$ python3 -q
>>> import numpy as np
>>> np.set_printoptions(precision=2, suppress=True, linewidth=140, floatmode="fixed")
>>> feats = np.loadtxt("sample12.csv", delimiter=",")
>>> feats
array([[ 14.93,  19.00,  -3.97, -22.00,  11.90, -12.99,  -2.13,  18.94, -10.14],
       [ -9.95,  18.92,  15.98, -17.10,  11.96,  -3.05,  -7.05, -10.94,  10.02],
       [  0.00,  36.12,  17.03, -13.05, -13.05,  -6.82,  -0.03, -19.88,  10.17],
       [ 26.23,  -8.93, -34.12, -30.08,  44.14, -26.90,  -1.99,  76.95, -24.97],
       [-28.93, -30.89,   1.98,  16.10,  10.01,   7.10,  -1.95,  -3.16,  20.19]])
>>> U, sigma, Vh = np.linalg.svd(feats)
>>> sigma
array([118.57,  69.70,  37.79,  10.30,   0.19])
>>> M2 = U[:, :4] @ np.diag(sigma[:4]) @ Vh[:4]
>>> np.linalg.matrix_rank(M2)
np.int64(4)
>>> np.round(np.linalg.norm(feats - M2, 2), 2), round(sigma[4], 2)
(np.float64(0.19), np.float64(0.19))
>>> round(float(np.linalg.norm(feats - M2) / np.linalg.norm(feats)), 2)
0.0
>>> round(float(np.abs(feats - M2).max()), 2)
0.09
>>> f = np.array([3, 3, 0, 2, 2])
>>> arr = -1 * np.eye(5) + np.outer(f, f)
>>> arr
array([[ 8.00,  9.00,  0.00,  6.00,  6.00],
       [ 9.00,  8.00,  0.00,  6.00,  6.00],
       [ 0.00,  0.00, -1.00,  0.00,  0.00],
       [ 6.00,  6.00,  0.00,  3.00,  4.00],
       [ 6.00,  6.00,  0.00,  4.00,  3.00]])
>>> f = np.array([2, 0, 2, 2, 1])
>>> M2 = arr + np.outer(f, np.eye(5)[2])
>>> np.linalg.matrix_rank(np.linalg.inv(M2) - np.linalg.inv(arr), tol=1e-8)
np.int64(1)
>>> np.round(np.linalg.det(M2) / np.linalg.det(arr), 2), round(1 + np.linalg.solve(arr, f)[2], 2)
(np.float64(-1.0), np.float64(-1.0))
>>> M2
array([[8.00, 9.00, 2.00, 6.00, 6.00],
       [9.00, 8.00, 0.00, 6.00, 6.00],
       [0.00, 0.00, 1.00, 0.00, 0.00],
       [6.00, 6.00, 2.00, 3.00, 4.00],
       [6.00, 6.00, 1.00, 4.00, 3.00]])
>>> np.linalg.matrix_rank(M2 - arr)
np.int64(1)
